$ ipython --no-banner

In [1]: import numpy as np

In [2]: from numpy import linalg as LA

In [3]: np.set_printoptions(suppress=True, linewidth=160)

In [4]: W0 = np.load("m.npy")

In [5]: W0
Out[5]: 
array([[-4, -3,  0,  1,  1],
       [-3,  2,  2,  1,  1],
       [ 0,  2, -2,  2,  4],
       [ 1,  1,  2,  2,  2],
       [ 1,  1,  4,  2, -2]])

In [6]: vals, evecs = LA.eigh(W0)

In [7]: vec = np.array([1, 0, 5, 2, 2])

In [8]: np.round(vec @ W0 @ vec / (vec @ vec), 2), round(vals[0], 2), round(vals[-1], 2)
Out[8]: (np.float64(2.65), np.float64(-6.28), np.float64(6.09))

In [9]: np.round(LA.eigvalsh(W0[1:, 1:]), 2)
Out[9]: array([-6.07, -1.09,  1.09,  6.07])

In [10]: W0 @ W0
Out[10]: 
array([[ 27,   8,   0,  -3,  -7],
       [  8,  19,   6,   7,   7],
       [  0,   6,  28,  10, -10],
       [ -3,   7,  10,  14,  10],
       [ -7,   7, -10,  10,  26]])

In [11]: W0.inv()
Traceback (most recent call last):
  Cell In[11], line 1
    W0.inv()
AttributeError: 'numpy.ndarray' object has no attribute 'inv'


In [12]: np.round(np.sort(np.abs(LA.eigvals(W0))), 2)
Out[12]: array([0.98, 2.62, 5.45, 6.09, 6.28])

In [13]: O = W0.astype(float).copy()

In [14]: for j in range(5):
    ...:     O[:, j] -= O[:, :j] @ (O[:, :j].T @ O[:, j])
    ...:     O[:, j] /= LA.norm(O[:, j])
    ...: 

In [15]: np.round(O.T @ O, 2) + 0
Out[15]: 
array([[1., 0., 0., 0., 0.],
       [0., 1., 0., 0., 0.],
       [0., 0., 1., 0., 0.],
       [0., 0., 0., 1., 0.],
       [0., 0., 0., 0., 1.]])

In [16]: vals, evecs = LA.eigh(W0)

In [17]: np.abs(evecs[:, -1]).round(6).argmax()
Out[17]: np.int64(3)

In [18]: np.round(evecs.T @ W0 @ evecs, 2) + 0
Out[18]: 
array([[-6.28,  0.  ,  0.  ,  0.  ,  0.  ],
       [ 0.  , -5.45,  0.  ,  0.  ,  0.  ],
       [ 0.  ,  0.  , -0.98,  0.  ,  0.  ],
       [ 0.  ,  0.  ,  0.  ,  2.62,  0.  ],
       [ 0.  ,  0.  ,  0.  ,  0.  ,  6.09]])

In [19]: np.unique(vals.round(6) + 0, return_counts=True)[1]
Out[19]: array([1, 1, 1, 1, 1])

In [20]: cent = np.array([[3, 3, 0, 3, 1, 0], [3, 1, 3, 0, 0, 3]])

In [21]: rng = np.random.default_rng(48)

In [22]: F = rng.normal(size=(19, 2)) @ cent + np.array([0, 1, 1, 2, 0, 2])

In [23]: F.round(2)
Out[23]: 
array([[ 3.13,  1.43,  5.05,  1.08, -0.31,  6.05],
       [ 4.8 ,  2.99,  5.22,  2.58,  0.19,  6.22],
       [-2.57,  0.47, -2.06,  2.49,  0.16, -1.06],
       [ 0.66,  2.94, -0.92,  4.58,  0.86,  0.08],
       [ 4.75,  3.41,  4.51,  3.24,  0.41,  5.51],
       [ 3.25,  3.55,  2.05,  4.2 ,  0.73,  3.05],
       [-3.28, -2.2 ,  0.89, -1.16, -1.05,  1.89],
       [ 1.79,  0.11,  5.02, -0.23, -0.74,  6.02],
       [ 4.28,  3.56,  3.58,  3.7 ,  0.57,  4.58],
       [ 4.6 ,  4.75,  2.28,  5.32,  1.11,  3.28],
       [-1.57, -0.4 ,  0.75,  0.68, -0.44,  1.75],
       [-2.29,  0.06, -1.02,  1.74, -0.09, -0.02],
       [-2.05,  0.58, -1.45,  2.4 ,  0.13, -0.45],
       [-0.45,  1.09,  0.18,  2.36,  0.12,  1.18],
       [ 7.16,  3.36,  8.19,  1.97, -0.01,  9.19],
       [ 1.35,  0.6 ,  3.62,  0.73, -0.42,  4.62],
       [-2.07, -2.03,  2.44, -1.51, -1.17,  3.44],
       [ 3.36,  3.83,  1.8 ,  4.56,  0.85,  2.8 ],
       [ 1.38,  1.33,  2.57,  1.81, -0.06,  3.57]])

In [24]: # looks like rank 3

In [25]: out = W0 + rng.integers(-2, 3, (5, 4)) @ rng.integers(-2, 3, (4, 5))

In [26]: out
Out[26]: 
array([[ -6, -10,  -1,  -3,   2],
       [ -5,   8,   5,   0,   3],
       [ -2,  -4,  -2,  -2,   6],
       [ 13,  -5, -10,  16,  -4],
       [ -1,   0,   3,   0,   1]])

In [27]: out - W0
Out[27]: 
array([[ -2,  -7,  -1,  -4,   1],
       [ -2,   6,   3,  -1,   2],
       [ -2,  -6,   0,  -4,   2],
       [ 12,  -6, -12,  14,  -6],
       [ -2,  -1,  -1,  -2,   3]])

In [28]: np.round(LA.svd(out - W0, compute_uv=False), 2) + 0
Out[28]: array([24.41, 12.41,  3.13,  0.74,  0.  ])

In [29]: LA.matrix_rank(out - W0, tol=1e-8)
Out[29]: np.int64(4)

In [30]: np.abs(out - W0).sum(axis=1)
Out[30]: array([15, 14, 14, 50,  9])

In [31]: LA.lstsq(F[:-1].T, F[-1])[2]
Out[31]: np.int32(3)

In [32]: np.round(np.trace(LA.pinv(F) @ F), 2)
Out[32]: np.float64(3.0)

In [33]: np.unique(F.round(6), axis=0).shape
Out[33]: (19, 6)

In [34]: U, s, Vt = LA.svd(F)

In [35]: evecs = Vt[:(s > 1e-8).sum()]

In [36]: vec = F[15] + -2 * F[5] + rng.integers(2) * np.eye(6)[0]

In [37]: vec.round(2)
Out[37]: array([-4.15, -6.5 , -0.48, -7.67, -1.89, -1.48])

In [38]: np.round(np.diag(evecs.T @ evecs), 2)
Out[38]: array([0.82, 0.33, 0.4 , 0.74, 0.05, 0.65])

In [39]: np.allclose(evecs.T @ evecs @ vec, vec)
Out[39]: False

In [40]: np.round(evecs.T @ evecs, 2)
Out[40]: 
array([[ 0.82,  0.27,  0.17, -0.14,  0.13, -0.09],
       [ 0.27,  0.33, -0.03,  0.37,  0.11, -0.01],
       [ 0.17, -0.03,  0.4 , -0.12, -0.06,  0.44],
       [-0.14,  0.37, -0.12,  0.74,  0.08,  0.13],
       [ 0.13,  0.11, -0.06,  0.08,  0.05, -0.1 ],
       [-0.09, -0.01,  0.44,  0.13, -0.1 ,  0.65]])
